$ ipython --no-banner

In [1]: import numpy as np

In [2]: from numpy import linalg as LA

In [3]: np.set_printoptions(precision=1, suppress=True, linewidth=200)

In [4]: feats = np.load("w.npy")

In [5]: feats
Out[5]: 
array([[ 0,  2, -4,  1],
       [ 0, -1,  2,  0],
       [ 1, -2,  4, -2],
       [ 1,  2, -4, -2],
       [ 1,  0,  0,  0],
       [-2,  1, -2,  0],
       [ 2,  1, -2,  2]])

In [6]: np.unravel_index(np.abs(feats).argmax(), feats.shape)
Out[6]: (np.int64(0), np.int64(2))

In [7]: np.abs(feats).max()
Out[7]: np.int64(4)

In [8]: LA.rank(feats)
AttributeError: module 'numpy.linalg' has no attribute 'rank'


In [9]: feats - feats[0]
Out[9]: 
array([[ 0,  0,  0,  0],
       [ 0, -3,  6, -1],
       [ 1, -4,  8, -3],
       [ 1,  0,  0, -3],
       [ 1, -2,  4, -1],
       [-2, -1,  2, -1],
       [ 2, -1,  2,  1]])

In [10]: np.count_nonzero(feats)
Out[10]: np.int64(21)

In [11]: feats.sum(axis=0)
Out[11]: array([ 3,  3, -6, -1])

In [12]: feats.sum(axis=1)
Out[12]: array([-1,  1,  1, -3,  1, -3,  3])

In [13]: rank = LA.matrix_rank(feats)

In [14]: rank
Out[14]: np.int64(3)

In [15]: null = LA.svd(feats)[2][rank:].T

In [16]: np.round(feats @ null, 1) + 0
Out[16]: 
array([[0.],
       [0.],
       [0.],
       [0.],
       [0.],
       [0.],
       [0.]])

In [17]: [int(LA.matrix_rank(feats[:, :j + 1])) for j in range(4)]
Out[17]: [1, 2, 2, 3]

In [18]: np.allclose(feats @ null, 0)
Out[18]: True

In [19]: np.round(null[:, 0] / null[np.abs(null[:, 0]).round(6).argmax(), 0], 1) + 0
Out[19]: array([0. , 1. , 0.5, 0. ])

In [20]: LA.matrix_rank(feats.T @ feats), LA.matrix_rank(feats @ feats.T)
Out[20]: (np.int64(3), np.int64(3))

In [21]: [int(LA.matrix_rank(feats[:i])) for i in range(1, len(feats) + 1)]
Out[21]: [1, 2, 3, 3, 3, 3, 3]

In [22]: U, sig, Vh = LA.svd(feats, full_matrices=False)

In [23]: np.cumsum(sig ** 2) / np.sum(sig ** 2)
Out[23]: array([0.8, 0.9, 1. , 1. ])

In [24]: (sig > 1e-8).sum()
Out[24]: np.int64(3)

In [25]: np.abs(Vh[0])
Out[25]: array([0. , 0.4, 0.9, 0.1])

In [26]: np.allclose(U * sig @ Vh, feats)
Out[26]: True

In [27]: np.round(Vh @ Vh.T, 1) + 0
Out[27]: 
array([[1., 0., 0., 0.],
       [0., 1., 0., 0.],
       [0., 0., 1., 0.],
       [0., 0., 0., 1.]])

In [28]: sig.round(1) + 0
Out[28]: array([8.7, 3.4, 3.3, 0. ])

In [29]: U, sig, Vh = LA.svd(feats)

In [30]: np.argmax(sig[:-1] / (sig[1:] + 1e-6)) + 1
Out[30]: np.int64(3)

In [31]: M2 = U[:, :3] @ np.diag(sig[:3]) @ Vh[:3]

In [32]: LA.matrix_rank(feats, rtol=0.05)
Out[32]: np.int64(3)

In [33]: m1 = np.load("arr.npy")

In [34]: m1
Out[34]: 
array([[ 1.8,  0.1,  0.4,  0.1],
       [ 0.1,  1.7,  0.1, -0.7],
       [ 0.4,  0.1,  1.2,  0.3],
       [ 0.1, -0.7,  0.3,  0.4]])

In [35]: m1.reshape(-1, 2)
Out[35]: 
array([[ 1.8,  0.1],
       [ 0.4,  0.1],
       [ 0.1,  1.7],
       [ 0.1, -0.7],
       [ 0.4,  0.1],
       [ 1.2,  0.3],
       [ 0.1, -0.7],
       [ 0.3,  0.4]])

In [36]: m1.reshape(2, -1)
Out[36]: 
array([[ 1.8,  0.1,  0.4,  0.1,  0.1,  1.7,  0.1, -0.7],
       [ 0.4,  0.1,  1.2,  0.3,  0.1, -0.7,  0.3,  0.4]])

In [37]: T = m1.reshape(4, 2, -1)

In [38]: T[:, 0]
Out[38]: 
array([[ 1.8,  0.1],
       [ 0.1,  1.7],
       [ 0.4,  0.1],
       [ 0.1, -0.7]])

In [39]: rank = LA.matrix_rank(m1)

In [40]: rank
Out[40]: np.int64(3)

In [41]: null = LA.svd(m1)[2][rank:].T

In [42]: LA.matrix_rank(m1.T @ m1), LA.matrix_rank(m1 @ m1.T)
Out[42]: (np.int64(3), np.int64(3))

In [43]: np.round(m1 @ null, 1) + 0
Out[43]: 
array([[0.],
       [0.],
       [0.],
       [0.]])

In [44]: [int(LA.matrix_rank(m1[:i])) for i in range(1, len(m1) + 1)]
Out[44]: [1, 2, 3, 3]

In [45]: M2 = np.array([[2, -2, -2], [2, 1, -1], [1, -2, 1], [-1, 1, -2]])

In [46]: np.einsum("ij->j", m1)
Out[46]: array([2.4, 1.1, 1.9, 0.1])

In [47]: LA.matrix_rank(np.vstack([m1, M2.T]))
Out[47]: np.int64(4)

In [48]: np.vstack([m1, M2.T]).shape
Out[48]: (7, 4)

In [49]: LA.matrix_rank(m1 @ M2)
Out[49]: np.int64(3)

In [50]: np.einsum("ik,kj->ij", m1, M2)
Out[50]: 
array([[ 4. , -4. , -3.5],
       [ 4.3,  0.6, -0.4],
       [ 1.8, -2.8, -0.3],
       [-1.3, -1.2, -0.1]])

In [51]: m1 @ M2
Out[51]: 
array([[ 4. , -4. , -3.5],
       [ 4.3,  0.6, -0.4],
       [ 1.8, -2.8, -0.3],
       [-1.3, -1.2, -0.1]])

In [52]: np.einsum("ik,kj->ji", m1, M2)
Out[52]: 
array([[ 4. ,  4.3,  1.8, -1.3],
       [-4. ,  0.6, -2.8, -1.2],
       [-3.5, -0.4, -0.3, -0.1]])

In [53]: np.einsum("ij,ij->i", m1, m1)
Out[53]: array([3.3, 3.3, 1.6, 0.8])

In [54]: mat = np.load("x.npy")

In [55]: mat
Out[55]: 
array([[  7.2,  -5.6, -13.6,  -8.1,  -2. ],
       [  0.4,   9.8,   4.4, -11.4,   5.4],
       [-14.1,   2.2,  -8.4,   1.9,   9.9]])

In [56]: U, sig, Vh = LA.svd(mat, full_matrices=False)

In [57]: (sig > 1e-8).sum()
Out[57]: np.int64(3)

In [58]: np.round(Vh @ Vh.T, 1) + 0
Out[58]: 
array([[1., 0., 0.],
       [0., 1., 0.],
       [0., 0., 1.]])

In [59]: round(np.sqrt((sig ** 2).sum()), 1), round(float(LA.norm(mat)), 1)
Out[59]: (np.float64(31.4), 31.4)

In [60]: np.round(U.T @ mat @ Vh.T, 1) + 0
Out[60]: 
array([[20. ,  0. ,  0. ],
       [ 0. , 18. ,  0. ],
       [ 0. ,  0. , 16.2]])

In [61]: np.cumsum(sig ** 2) / np.sum(sig ** 2)
Out[61]: array([0.4, 0.7, 1. ])

In [62]: sig / sig[0]
Out[62]: array([1. , 0.9, 0.8])

In [63]: F = np.array([[3, 1, 3, 1, 3, 1],
    ...:     [1, 3, 0, 0, 0, 0],
    ...:     [1, 1, 1, 3, 1, 2],
    ...:     [1, 1, 3, 3, 1, 0],
    ...:     [0, 2, 1, 3, 2, 1],
    ...:     [1, 2, 1, 1, 3, 2]])

In [64]: F
Out[64]: 
array([[3, 1, 3, 1, 3, 1],
       [1, 3, 0, 0, 0, 0],
       [1, 1, 1, 3, 1, 2],
       [1, 1, 3, 3, 1, 0],
       [0, 2, 1, 3, 2, 1],
       [1, 2, 1, 1, 3, 2]])

In [65]: W1 = np.array([[-7, 8], [6, -1], [4, 6], [-8, 4], [7, 7], [-8, -4]])

In [66]: beta = np.array([-4, -1])

In [67]: act = np.maximum(F @ W1 + beta, 0)

In [68]: act
Out[68]: 
array([[ 0, 61],
       [ 7,  4],
       [ 0, 23],
       [ 0, 43],
       [ 0, 25],
       [ 2, 28]])

In [69]: (act > 0).astype(int)
Out[69]: 
array([[0, 1],
       [1, 1],
       [0, 1],
       [0, 1],
       [0, 1],
       [1, 1]])

In [70]: cent = np.array([[2, 2, 2], [5, 3, 4]])

In [71]: (act @ cent).round(6).argmax(axis=1)
Out[71]: array([0, 0, 0, 0, 0, 0])

In [72]: W1 @ cent
Out[72]: 
array([[ 26,  10,  18],
       [  7,   9,   8],
       [ 38,  26,  32],
       [  4,  -4,   0],
       [ 49,  35,  42],
       [-36, -28, -32]])

In [73]: act @ cent
Out[73]: 
array([[305, 183, 244],
       [ 34,  26,  30],
       [115,  69,  92],
       [215, 129, 172],
       [125,  75, 100],
       [144,  88, 116]])

In [74]: vec = np.array([-9, 2, -2, 9, -8, 6])

In [75]: (F @ vec).argmax()
Out[75]: np.int64(2)

In [76]: (F * vec).sum(axis=1)
Out[76]: array([-40,  -3,  22,   6,  19, -10])

In [77]: F @ vec
Out[77]: array([-40,  -3,  22,   6,  19, -10])

In [78]: J = np.loadtxt("data.csv", delimiter=",")

In [79]: J
Out[79]: 
array([[ -0.5,   0.5,   1.7],
       [  0.4,  -1.3,  -1. ],
       [  1. ,   0.5,  -0.1],
       [  2.1,   0.2,   0.1],
       [ -0.7,  -0.6,  -0.6],
       [ -0.7,   1.8,   0.3],
       [  2. ,  -1. ,  -0.4],
       [ -0.5,  -1.3,  -0.1],
       [ -0.1,  -1.2,   0.2],
       [  1.4,   0.2,  -1. ],
       [  0.2,  -0.8,  -0.1],
       [ -0.3,   1.1,   0.2],
       [  0.6,   0.2,  -0.6],
       [  0.6,  -0.6,   2.8],
       [ -0.2,  -0.6,  -1. ],
       [  0. ,  -0.2,  -1.4],
       [  1.7,   0.4,   0.1],
       [ -0.2,   1.3,   0.4],
       [ -8.5, -10. ,  10. ],
       [  0.1,   1.1,  -0.9],
       [  0.9,   0.6,  -1.5],
       [  0.5,  -1. ,   1.1],
       [  0.1,   0. ,  -0.5],
       [  0.2,   0.2,  -1.6],
       [  1.7,   1.3,   1.6],
       [  0.3,  -1.3,  -0.9],
       [ -0.9,   1.3,   0. ],
       [ -2.5,  -0.4,   0.5],
       [  0.5,  -0.1,  -1.7],
       [ -1.1,  -0.1,   1.7],
       [  0.5,  -0.9,   1.1],
       [ -1.2,  -0.9,  -1.5],
       [  0. ,  -0.1,  -0.5]])

In [80]: cen = J - J.mean(axis=0)

In [81]: U, sig, Vh = LA.svd(cen, full_matrices=False)

In [82]: Vh[0] * np.sign(Vh[0, np.abs(Vh[0]).argmax()])
Out[82]: array([-0.5, -0.6,  0.6])

In [83]: np.round(cen.mean(axis=0), 1) + 0
Out[83]: array([0., 0., 0.])

In [84]: np.searchsorted(np.cumsum(sig ** 2) / (sig ** 2).sum(), 0.9) + 1
Out[84]: np.int64(2)

In [85]: (np.sign(U[:, 0]) == np.sign(U[0, 0])).astype(int)
Out[85]: array([1, 0, 0, 0, 0, 0, 0, 1, 1, 0, 0, 0, 0, 1, 0, 0, 0, 0, 1, 0, 0, 1, 0, 0, 0, 0, 0, 1, 0, 1, 1, 0, 0])

In [86]: sig
Out[86]: array([17.3,  5.9,  5.1])

In [87]: np.round(np.abs(Vh[-1]), 1) + 0
Out[87]: array([0.8, 0.6, 0. ])

In [88]: M2 = J / np.sqrt((J ** 2).mean(axis=1, keepdims=True))

In [89]: LA.matrix_rank(J - J.mean(axis=1, keepdims=True))
Out[89]: np.int64(2)

In [90]: LA.norm(M2, axis=1)
Out[90]: array([1.7, 1.7, 1.7, 1.7, 1.7, 1.7, 1.7, 1.7, 1.7, 1.7, 1.7, 1.7, 1.7, 1.7, 1.7, 1.7, 1.7, 1.7, 1.7, 1.7, 1.7, 1.7, 1.7, 1.7, 1.7, 1.7, 1.7, 1.7, 1.7, 1.7, 1.7, 1.7, 1.7])

In [91]: np.round(J - J.mean(axis=1, keepdims=True), 1) + 0
Out[91]: 
array([[-1.1, -0.1,  1.1],
       [ 1. , -0.7, -0.4],
       [ 0.5,  0. , -0.6],
       [ 1.3, -0.6, -0.7],
       [-0.1,  0. ,  0. ],
       [-1.2,  1.3, -0.2],
       [ 1.8, -1.2, -0.6],
       [ 0.1, -0.7,  0.5],
       [ 0.3, -0.8,  0.6],
       [ 1.2,  0. , -1.2],
       [ 0.4, -0.6,  0.1],
       [-0.6,  0.8, -0.1],
       [ 0.5,  0.1, -0.7],
       [-0.3, -1.5,  1.9],
       [ 0.4,  0. , -0.4],
       [ 0.5,  0.3, -0.9],
       [ 1. , -0.3, -0.6],
       [-0.7,  0.8, -0.1],
       [-5.7, -7.2, 12.8],
       [ 0. ,  1. , -1. ],
       [ 0.9,  0.6, -1.5],
       [ 0.3, -1.2,  0.9],
       [ 0.2,  0.1, -0.4],
       [ 0.6,  0.6, -1.2],
       [ 0.2, -0.2,  0.1],
       [ 0.9, -0.7, -0.3],
       [-1. ,  1.2, -0.1],
       [-1.7,  0.4,  1.3],
       [ 0.9,  0.3, -1.3],
       [-1.3, -0.3,  1.5],
       [ 0.3, -1.1,  0.9],
       [ 0. ,  0.3, -0.3],
       [ 0.2,  0.1, -0.3]])

In [92]: M2[2]
Out[92]: array([ 1.5,  0.8, -0.2])

In [93]: LA.matrix_rank(M2) == LA.matrix_rank(J)
Out[93]: np.True_

In [94]: P = J @ LA.solve(J.T @ J, J.T)

In [95]: np.allclose(P @ P, P)
Out[95]: True

In [96]: np.round(LA.eigvalsh(P), 1) + 0
Out[96]: array([0., 0., 0., 0., 0., 0., 0., 0., 0., 0., 0., 0., 0., 0., 0., 0., 0., 0., 0., 0., 0., 0., 0., 0., 0., 0., 0., 0., 0., 0., 1., 1., 1.])

In [97]: np.round(np.diag(P), 1) + 0
Out[97]: array([0.1, 0.1, 0. , 0.1, 0. , 0.1, 0.2, 0. , 0. , 0. , 0. , 0. , 0. , 0.2, 0. , 0. , 0.1, 0.1, 0.9, 0. , 0. , 0.1, 0. , 0. , 0.2, 0.1, 0.1, 0.1, 0.1, 0. , 0.1, 0.1, 0. ])

In [98]: np.round(P @ J[:, 2], 1) + 0
Out[98]: 
array([ 1.7, -1. , -0.1,  0.1, -0.6,  0.3, -0.4, -0.1,  0.2, -1. , -0.1,  0.2, -0.6,  2.8, -1. , -1.4,  0.1,  0.4, 10. , -0.9, -1.5,  1.1, -0.5, -1.6,  1.6, -0.9,  0. ,  0.5, -1.7,  1.7,  1.1, -1.5,
       -0.5])

In [99]: LA.matrix_rank(np.eye(33) - P)
Out[99]: np.int64(30)

In [100]: cen = (J - J.mean(axis=0)) / J.std(axis=0)

In [101]: cen.std(axis=0)
Out[101]: array([1., 1., 1.])

In [102]: beta = LA.lstsq(np.delete(cen, 2, axis=1), cen[:, 2])[0]

In [103]: np.abs(beta).argmax()
Out[103]: np.int64(1)

In [104]: beta
Out[104]: array([-0.4, -0.4])

In [105]: X = np.loadtxt("block14.csv", delimiter=",")

In [106]: X.round(1) + 0
Out[106]: 
array([[ 0. ,  0.3,  0. ,  0.1],
       [ 1. ,  1.1,  0. ,  5. ],
       [ 2.2,  2.2,  0.1,  6. ],
       [ 1. ,  1.2, -0.1,  1.1],
       [ 1.9,  2.2,  0.1,  5.7]])

In [107]: f = np.array([2, -1, -1])

In [108]: np.round(np.cross(X[0, :3], X[3, :3]), 1) + 0
Out[108]: array([-0.1,  0. , -0.3])

In [109]: np.polyval(f, X[0])
Out[109]: array([-1. , -1.1, -1. , -1.1])

In [110]: np.array([np.convolve(row, f, "same") for row in X])
Out[110]: 
array([[ 0.6, -0.2, -0.1, -0.1],
       [ 1.2, -2. ,  9. , -5. ],
       [ 2.1, -4.2,  9.9, -6.1],
       [ 1.3, -2.3,  1.1, -1. ],
       [ 2.4, -3.9,  9.1, -5.8]])

In [111]: np.round(np.correlate(X[0], X[3], "full"), 1) + 0
Out[111]: array([0. , 0.3, 0. , 0.4, 0.3, 0.1, 0.1])

In [112]: np.convolve(X[0], f)
Out[112]: array([-0.1,  0.6, -0.2, -0.1, -0.1, -0.1])
